>>> import numpy as np
>>> import numpy.linalg as la
>>> np.set_printoptions(precision=3, suppress=True, linewidth=140, legacy="1.25")
>>> X = np.array([[-1.1, -0.3, -1.7, 0.0],
...     [1.6, 1.7, 0.0, -0.2],
...     [1.1, -1.1, 0.2, 0.1],
...     [0.8, -0.1, 0.2, 0.4],
...     [0.1, 2.5, 0.9, 1.6]])
>>> rng = np.random.default_rng(3805)
>>> X[1] = X[3] + 0.1 * rng.normal(size=4)
>>> print(X)
[[-1.1   -0.3   -1.7    0.   ]
 [ 0.784  0.133  0.188  0.439]
 [ 1.1   -1.1    0.2    0.1  ]
 [ 0.8   -0.1    0.2    0.4  ]
 [ 0.1    2.5    0.9    1.6  ]]
>>> Y = np.c_[X[:, :3] @ np.array([[3, 0, -1], [3, 1, -1], [3, -1, -2]]), np.array([3, 0, 2, 0, 3])]
>>> print(Y)
[[-9.3    1.4    4.8    3.   ]
 [ 3.313 -0.055 -1.292  0.   ]
 [ 0.6   -1.3   -0.4    2.   ]
 [ 2.7   -0.3   -1.1    0.   ]
 [10.5    1.6   -4.4    3.   ]]
>>> print(la.matrix_rank(Y))
4
>>> print(np.round(la.norm(Y - X @ la.lstsq(X, Y)[0], axis=0), 3) + 0)
[0.    0.    0.    0.695]
>>> print(la.matrix_rank(np.c_[X, Y]))
5
>>> Q, _ = la.qr(np.array([[0.8, 1.0, 0.5], [0.2, 0.8, 0.0], [-1.0, 0.2, 0.5]]))
>>> W0 = -2 * Q
>>> print(W0)
[[ 1.234  1.104 -1.121]
 [ 0.309  1.228  1.548]
 [-1.543  1.129 -0.587]]
>>> r0, v = W0[0], W0[1]
>>> print(np.round(r0 @ v, 3))
0.0
>>> p = (r0 @ v) / (r0 @ r0) * r0
>>> print(round(float(la.norm(r0 + v) ** 2 + la.norm(r0 - v) ** 2), 3))
16.0
>>> print(round(float((v - p) @ r0), 3))
0.0
>>> print(v - p)
[0.309 1.228 1.548]
>>> proj = np.triu(np.array([[3, 1, 0], [0, 1, 1], [0, 0, 1]]), 1) + np.eye(3)
>>> Y = proj @ W0 @ la.inv(proj)
>>> print(round(la.det(Y), 3))
-8.0
>>> print(la.matrix_rank(Y))
3
>>> x0 = np.array([3, 3, 2])
>>> a = np.maximum(W0 @ x0, 0)
>>> print(W0 * (a > 1e-9)[:, None])
[[ 1.234  1.104 -1.121]
 [ 0.309  1.228  1.548]
 [-0.     0.    -0.   ]]
>>> print(np.maximum(W0 @ x0, 0) - np.maximum(-W0 @ x0, 0))
[ 4.773  7.706 -2.418]
>>> lab = rng.permutation(3)
>>> print(lab)
[2 1 0]
>>> Y = W0[lab][:, lab]
>>> print(Y)
[[-0.587  1.129 -1.543]
 [ 1.548  1.228  0.309]
 [-1.121  1.104  1.234]]
>>> print(round(la.det(Y), 3), round(float(la.det(W0[lab])), 3))
-8.0 8.0
>>> print(np.allclose(W0 @ W0.T, W0.T @ W0))
True
>>> print(np.allclose(W0, W0.T))
False
>>> W0.inv()
Traceback (most recent call last):
  File "<python-input-36>", line 1, in <module>
    W0.inv()
    ^^^^^^
AttributeError: 'numpy.ndarray' object has no attribute 'inv'
>>> print(la.matrix_power(W0, 3))
[[ 3.367  6.862 -2.36 ]
 [-1.898  3.343  7.016]
 [-7.004  2.393 -3.035]]
>>> print(round(la.det(W0), 3))
-8.0
>>> print(round(np.trace(W0), 3))
1.875
>>> print((W0 + W0.T) / 2)
[[ 1.234  0.706 -1.332]
 [ 0.706  1.228  1.339]
 [-1.332  1.339 -0.587]]
>>> data = np.eye(2, dtype=int)[rng.permutation(2)]
>>> print(data)
[[1 0]
 [0 1]]
>>> Y = W0 + rng.integers(-2, 3, (3, 1)) @ rng.integers(-2, 3, (1, 3))
>>> print(Y)
[[ 5.234  5.104  0.879]
 [ 4.309  5.228  3.548]
 [-3.543 -0.871 -1.587]]
>>> print(la.matrix_rank(Y - W0, tol=1e-8))
1
>>> print(np.round(la.svd(Y - W0, compute_uv=False), 3) + 0)
[9. 0. 0.]
>>> print(Y - W0)
[[ 4.  4.  2.]
 [ 4.  4.  2.]
 [-2. -2. -1.]]
>>> Q, R = la.qr(data)
>>> print(Q @ R)
[[1. 0.]
 [0. 1.]]
>>> print(np.trace(Q @ Q.T))
2.0
>>> w, V = la.eig(data)
>>> print(np.sort(la.eigvals(data @ data)))
[1. 1.]
>>> print(np.sort(la.eigvals(la.inv(data))))
[1. 1.]
>>> print(w)
[1. 1.]
>>> print(data @ V[:, 0] - w[0] * V[:, 0])
[0. 0.]
>>> mat = np.array([[2, 1, 0, 2, 1, 2, 3],
...     [3, 2, 2, 2, 0, 0, 0],
...     [2, 2, 3, 3, 1, 1, 3],
...     [3, 2, 2, 2, 1, 3, 1],
...     [1, 1, 0, 3, 1, 3, 1]])
>>> mat[4] = mat[3]
>>> print(mat)
[[2 1 0 2 1 2 3]
 [3 2 2 2 0 0 0]
 [2 2 3 3 1 1 3]
 [3 2 2 2 1 3 1]
 [3 2 2 2 1 3 1]]
>>> print(np.unique(mat.round(6), axis=0).shape)
(4, 7)
>>> print(round(np.trace(la.pinv(mat) @ mat), 3))
4.0
>>> print(la.lstsq(mat[:-1].T, mat[-1])[2])
4
>>> Uu, s, vt = la.svd(mat)
>>> V = vt[:(s > 1e-8).sum()]
>>> x0 = mat[1] + 5 * mat[2] + rng.integers(2) * np.eye(7)[6]
>>> print(x0)
[13. 12. 17. 17.  5.  5. 15.]
>>> print(round(la.norm(x0 - V.T @ V @ x0), 3))
0.0
>>> rank = la.matrix_rank(mat)
>>> print(rank)
4
>>> null = la.svd(mat)[2][rank:].T
>>> print(la.matrix_rank(mat.T @ mat), la.matrix_rank(mat @ mat.T))
4 4
>>> print([int(la.matrix_rank(mat[:i])) for i in range(1, len(mat) + 1)])
[1, 2, 3, 4, 4]
>>> print([int(la.matrix_rank(mat[:, :j + 1])) for j in range(7)])
[1, 2, 3, 3, 4, 4, 4]
>>> gram = mat.T @ mat
>>> print(gram)
[[35 24 24 28 10 24 18]
 [24 17 18 20  7 16 13]
 [24 18 21 21  7 15 13]
 [28 20 21 25  9 19 19]
 [10  7  7  9  4  9  8]
 [24 16 15 19  9 23 15]
 [18 13 13 19  8 15 20]]
>>> print(np.round(la.svd(mat, compute_uv=False) ** 2, 3) + 0)
[125.485  10.084   7.389   2.042   0.   ]
>>> print((mat @ mat.T).shape)
(5, 5)
>>> print(np.trace(gram), (mat ** 2).sum())
145 145
>>> K = np.array([[-1.95, -2.0, -2.0, -1.0, -2.0, -1.0],
...     [1.0, -0.95, 2.0, 2.0, 3.0, 0.0],
...     [0.0, -2.0, 3.05, 1.0, -2.0, 1.0],
...     [2.0, -2.0, 2.0, -2.95, -3.0, 2.0],
...     [-3.0, 2.0, -3.0, 1.0, -1.95, 0.0],
...     [-2.0, -2.0, -2.0, -1.0, -2.0, -0.95]])
>>> print(K)
[[-1.95 -2.   -2.   -1.   -2.   -1.  ]
 [ 1.   -0.95  2.    2.    3.    0.  ]
 [ 0.   -2.    3.05  1.   -2.    1.  ]
 [ 2.   -2.    2.   -2.95 -3.    2.  ]
 [-3.    2.   -3.    1.   -1.95  0.  ]
 [-2.   -2.   -2.   -1.   -2.   -0.95]]
>>> Q, V = la.qr(K[:, :4])[0], la.qr(K[:, 4:])[0]
>>> s = la.svd(Q.T @ V, compute_uv=False)
>>> print(round(float(la.norm(Q @ Q.T - V @ V.T, 2)), 3))
1.0
>>> print(s)
[1.    0.935]
>>> print(np.degrees(np.arccos(s.clip(0, 1))))
[ 0.964 20.753]
>>> Y = K / la.norm(K, axis=1, keepdims=True)
>>> gram = Y @ Y.T
>>> print(np.argwhere(np.triu(np.abs(gram) > 0.95, 1)))
[[0 5]]
>>> r0 = np.array([1, 2])
>>> print(np.array([np.convolve(row, r0, "same") for row in K]))
[[-1.95 -5.9  -6.   -5.   -4.   -5.  ]
 [ 1.    1.05  0.1   6.    7.    6.  ]
 [ 0.   -2.   -0.95  7.1   0.   -3.  ]
 [ 2.    2.   -2.    1.05 -8.9  -4.  ]
 [-3.   -4.    1.   -5.    0.05 -3.9 ]
 [-2.   -6.   -6.   -5.   -4.   -4.95]]
>>> print(np.correlate(K[3], K[4], "full"))
[  0.     -3.9     5.9   -11.9    17.753 -13.1    11.95   -0.9    -3.15   13.     -6.   ]
>>> print(np.convolve(K[3], r0))
[ 2.    2.   -2.    1.05 -8.9  -4.    4.  ]
>>> Y = la.inv(K)
>>> print(np.allclose(Y, K.T))
False
>>> print(round(float(la.det(K) * la.det(Y)), 3))
1.0
>>> print(np.argsort(-la.norm(K, axis=0).round(6), kind="stable")[:3])
[2 4 0]
>>> print(round(np.log10(la.cond(K))))
2
>>> print(la.cond(K) > 100)
True
>>> W2 = np.array([[-6, -8, -6]])
>>> A = rng.normal(size=(11, 1)) @ W2 + np.array([1, 3, 5])
>>> print(A)
[[ -1.834  -0.779   2.166]
 [  2.25    4.666   6.25 ]
 [ -5.287  -5.383  -1.287]
 [  9.357  14.143  13.357]
 [ 10.729  15.972  14.729]
 [-10.588 -12.45   -6.588]
 [  4.785   8.047   8.785]
 [ -2.634  -1.845   1.366]
 [  0.074   1.765   4.074]
 [  2.544   5.059   6.544]
 [ -6.096  -6.461  -2.096]]
>>> # rank 2
>>> print([round(float(x), 3) for x in la.svd(A, compute_uv=False)[:3]])
[42.032, 9.219, 0.0]
>>> print(np.argsort(-la.norm(A, axis=0).round(6), kind="stable")[:3])
[1 2 0]
>>> print(np.unique(A.round(6), axis=0).shape)
(11, 3)
>>> print(np.abs(np.diag(la.qr(A)[1])) > 1e-9)
[ True  True False]
>>> print(round(np.trace(la.pinv(A) @ A), 3))
2.0
>>> lab = A[:, 1] > np.median(A[:, 1])
>>> r0 = A[lab].mean(axis=0) - A[~lab].mean(axis=0)
>>> print(lab.astype(int))
[0 1 0 1 1 0 1 0 0 1 0]
>>> Y = A / la.norm(A, axis=1, keepdims=True)
>>> gram = Y @ Y.T
>>> print((np.abs(gram) > 0.9).astype(int))
[[1 0 0 0 0 0 0 0 0 0 0]
 [0 1 0 1 1 0 1 0 1 1 0]
 [0 0 1 0 0 1 0 0 0 0 1]
 [0 1 0 1 1 1 1 0 0 1 0]
 [0 1 0 1 1 1 1 0 0 1 1]
 [0 0 1 1 1 1 1 0 0 0 1]
 [0 1 0 1 1 1 1 0 0 1 0]
 [0 0 0 0 0 0 0 1 0 0 0]
 [0 1 0 0 0 0 0 0 1 1 0]
 [0 1 0 1 1 0 1 0 1 1 0]
 [0 0 1 0 1 1 0 0 0 0 1]]
>>> print(gram[9])
[ 0.219  1.    -0.741  0.978  0.975 -0.872  0.993 -0.235  0.931  1.    -0.784]
>>> W2 = np.array([[-1, -2, -3, 3, -1, -1, 3],
...     [0, 0, 1, 2, 1, 2, -2],
...     [1, 2, 2, -3, 2, -2, -1],
...     [0, 2, 3, -2, -1, 1, -2],
...     [1, 3, -2, 2, 0, 1, 3],
...     [-2, -1, 2, -2, 0, -2, -1],
...     [-2, 0, -1, 1, 0, 0, -3]])
>>> F = (rng.random((21, 7)) < 0.25) @ W2
>>> print(F)
[[ 0  2  3 -2 -1  1 -2]
 [-1  2  1 -2  2 -2 -4]
 [-1 -2 -3  3 -1 -1  3]
 [ 0  1 -5  5 -1  0  6]
 [ 0  0  0  0  0  0  0]
 [ 0  0  0  0  0  0  0]
 [ 0  2  3 -2 -1  1 -2]
 [ 0  0  0  0  0  0  0]
 [ 0  0  0  0  0  0  0]
 [ 0  2  3 -2 -1  1 -2]
 [-1  5 -1  1  0 -1  0]
 [-1  3 -3  3  0  1  0]
 [-3  1  3 -4  2 -4 -5]
 [ 0  2  3 -2 -1  1 -2]
 [ 0  2  4  0  0  3 -4]
 [-1  2  0  0  0 -1  2]
 [-1 -2 -3  3 -1 -1  3]
 [-2  2  3  1  0  3 -7]
 [-2  2  2 -1 -1  1 -5]
 [-2  2  1 -1  0 -2 -3]
 [-1  3 -3  3  0  1  0]]
>>> # row 5 repeats row 4
>>> lab = F[:, 1] > np.median(F[:, 1])
>>> r0 = F[lab].mean(axis=0) - F[~lab].mean(axis=0)
>>> print(r0)
[-0.278  2.667 -3.167  2.556  0.222  0.333  1.222]
>>> print(np.round((((F - F.mean(axis=0)) @ r0 > 0) == lab).mean(), 3))
0.81
>>> Y = np.c_[F[:, :4] @ np.array([[0, 1, 0, 2], [1, 3, 0, 2], [3, 3, 1, 3], [1, 2, 3, 1]]), np.array([0, 9, -3, 4, -6, 4, -5, 2, 9, 3, -6, 6, 4, 1, -9, 3, 6, -9, -4, 2, -4])]
>>> print(Y)
[[  9  11  -3  11   0]
 [  3   4  -5   3   9]
 [ -8 -10   6 -12  -3]
 [ -9  -2  10  -8   4]
 [  0   0   0   0  -6]
 [  0   0   0   0   4]
 [  9  11  -3  11  -5]
 [  0   0   0   0   2]
 [  0   0   0   0   9]
 [  9  11  -3  11   3]
 [  3  13   2   6  -6]
 [ -3   5   6  -2   6]
 [  6   1  -9   1   4]
 [  9  11  -3  11   1]
 [ 14  18   4  16  -9]
 [  2   5   0   2   3]
 [ -8 -10   6 -12   6]
 [ 12  15   6  10  -9]
 [  7   8  -1   5  -4]
 [  4   5  -2   2   2]
 [ -3   5   6  -2  -4]]
>>> print(np.round(la.lstsq(F, Y[:, 0])[0], 3) + 0)
[0. 1. 3. 1. 0. 0. 0.]
>>> print(la.norm(la.qr(F)[0].T @ Y, axis=0) ** 2 / ((Y ** 2).sum(axis=0) + 1e-12))
[1.    1.    1.    1.    0.363]
>>> print(la.matrix_rank(Y))
5
>>> print(np.round(la.norm(Y - F @ la.lstsq(F, Y)[0], axis=0), 3) + 0)
[ 0.     0.     0.     0.    19.693]
>>> W2 = Y[[13, 8]].astype(float)
>>> for _ in range(3):
...     lab = la.norm(Y[:, None] - W2, axis=-1).argmin(axis=1)
...     W2 = np.array([Y[lab == j].mean(axis=0) for j in range(2)])
... 
>>> print(lab)
[0 1 1 1 1 1 0 1 1 0 0 1 1 0 0 1 1 0 0 1 1]
>>> print(np.bincount(lab))
[ 8 13]
>>> J = np.load("sample7.npy")
>>> print(J)
[[0 0 1 0 0 0]
 [0 0 0 0 1 0]
 [1 0 0 1 0 0]
 [0 0 1 0 0 0]
 [0 1 0 0 0 0]
 [0 0 0 0 0 0]]
>>> # 3 blocks once reordered
>>> print(round(np.abs(la.eigvals(J)).max(), 3))
1.414
>>> print(np.allclose(J, J.T))
True
>>> w, V = la.eigh(J)
>>> x0 = np.array([2, 3, 0, 0, 0, 2])
>>> print(x0 @ J @ x0 / (x0 @ x0), round(float(w[0]), 3), round(float(w[-1]), 3))
0.0 -1.414 1.414
>>> print(np.abs(J).sum(axis=1).max(), np.round(np.abs(w).max(), 3))
2 1.414
>>> print(la.eigvalsh(J[1:, 1:]))
[-1. -1.  0.  1.  1.]
>>> gram = J.T @ J
>>> print(la.svd(J, compute_uv=False) ** 2)
[2. 2. 1. 1. 0. 0.]
>>> print(gram)
[[1 0 0 1 0 0]
 [0 1 0 0 0 0]
 [0 0 2 0 0 0]
 [1 0 0 1 0 0]
 [0 0 0 0 1 0]
 [0 0 0 0 0 0]]
>>> print(np.allclose(gram, gram.T))
True
>>> print(np.trace(gram), (J ** 2).sum())
6 6
>>> print(la.matrix_rank(gram))
4
>>> x0 = np.array([-1, -1, 1, 0, -2, -1])
>>> print((J * x0).sum(axis=1))
[ 1 -2 -1  1 -1  0]
>>> print(J @ x0)
[ 1 -2 -1  1 -1  0]
>>> print(J @ (2 * x0))
[ 2 -4 -2  2 -2  0]
>>> print(np.unique(J.round(6), axis=0).shape)
(5, 6)
>>> print(np.allclose(J[:-1].T @ la.lstsq(J[:-1].T, J[-1])[0], J[-1]))
True
>>> print(round(np.trace(la.pinv(J) @ J), 3))
4.0
